$ ipython --no-banner

In [1]: import numpy as np

In [2]: import numpy.linalg as la

In [3]: np.set_printoptions(precision=3, suppress=True, linewidth=160, floatmode="fixed")

In [4]: X = np.array([[-1.6, -2.0, -2.4, 0.3, -0.1, -1.6],
   ...:     [0.3, -1.4, 0.8, -0.8, 0.2, -0.1],
   ...:     [0.5, 0.6, -0.2, -1.8, 0.4, 0.9],
   ...:     [0.1, 0.5, 0.3, -0.2, -1.0, -0.4],
   ...:     [0.6, -2.1, 1.2, -0.3, -0.3, -0.6],
   ...:     [1.4, 0.9, -0.4, -0.4, 0.8, 0.1],
   ...:     [-1.6, -1.0, 0.9, 0.1, 0.1, -1.8]])

In [5]: rng = np.random.default_rng(24487)

In [6]: X[6] = X[0] + 0.02 * rng.normal(size=6)

In [7]: print(X)
[[-1.600 -2.000 -2.400  0.300 -0.100 -1.600]
 [ 0.300 -1.400  0.800 -0.800  0.200 -0.100]
 [ 0.500  0.600 -0.200 -1.800  0.400  0.900]
 [ 0.100  0.500  0.300 -0.200 -1.000 -0.400]
 [ 0.600 -2.100  1.200 -0.300 -0.300 -0.600]
 [ 1.400  0.900 -0.400 -0.400  0.800  0.100]
 [-1.592 -1.982 -2.428  0.276 -0.126 -1.593]]

In [8]: O, R = la.qr(X)

In [9]: print(O.shape, R.shape)
(7, 6) (6, 6)

In [10]: print(O @ R)
[[-1.600 -2.000 -2.400  0.300 -0.100 -1.600]
 [ 0.300 -1.400  0.800 -0.800  0.200 -0.100]
 [ 0.500  0.600 -0.200 -1.800  0.400  0.900]
 [ 0.100  0.500  0.300 -0.200 -1.000 -0.400]
 [ 0.600 -2.100  1.200 -0.300 -0.300 -0.600]
 [ 1.400  0.900 -0.400 -0.400  0.800  0.100]
 [-1.592 -1.982 -2.428  0.276 -0.126 -1.593]]

In [11]: print(np.allclose(R.T @ R, X.T @ X))
True

In [12]: proj = X @ la.solve(X.T @ X, X.T)

In [13]: print(proj @ X[:, 2])
[-2.400  0.800 -0.200  0.300  1.200 -0.400 -2.428]

In [14]: t3 = np.stack([X, -1 * X, X[::-1]])

In [15]: print((t3 @ X.T).shape)
(3, 7, 7)

In [16]: print(la.matrix_rank(t3.reshape(3, -1)))
2

In [17]: print(t3.sum(axis=0))
[[-1.592 -1.982 -2.428  0.276 -0.126 -1.593]
 [ 1.400  0.900 -0.400 -0.400  0.800  0.100]
 [ 0.600 -2.100  1.200 -0.300 -0.300 -0.600]
 [ 0.100  0.500  0.300 -0.200 -1.000 -0.400]
 [ 0.500  0.600 -0.200 -1.800  0.400  0.900]
 [ 0.300 -1.400  0.800 -0.800  0.200 -0.100]
 [-1.600 -2.000 -2.400  0.300 -0.100 -1.600]]

In [18]: print(la.matrix_rank(t3))
[6 6 6]

In [19]: print(np.einsum("bij,cij->bc", t3, t3))
[[ 50.249 -50.249  27.497]
 [-50.249  50.249 -27.497]
 [ 27.497 -27.497  50.249]]

In [20]: print(la.norm(t3, axis=(1, 2)))
[7.089 7.089 7.089]

In [21]: print(t3.shape)
(3, 7, 6)

In [22]: mat = np.load("mat.npy")

In [23]: print(mat)
[[-1 -2 -1 -2 -1 -2]
 [ 1 -2  1 -2  1 -2]
 [ 1  1  1  1  1  1]
 [-1 -2 -1 -2 -1 -2]
 [ 1 -2  1 -2  1 -2]
 [ 1  1  1  1  1  1]]

In [24]: print(np.allclose(mat, mat.T))
False

In [25]: print(np.trace(mat))
-2

In [26]: print(la.matrix_power(mat, 2))
[[-3  9 -3  9 -3  9]
 [-1  3 -1  3 -1  3]
 [ 2 -6  2 -6  2 -6]
 [-3  9 -3  9 -3  9]
 [-1  3 -1  3 -1  3]
 [ 2 -6  2 -6  2 -6]]

In [27]: print(np.round(np.sort(np.abs(la.eigvals(mat))), 3) + 0)
[0.000 0.000 0.000 0.000 0.000 2.000]
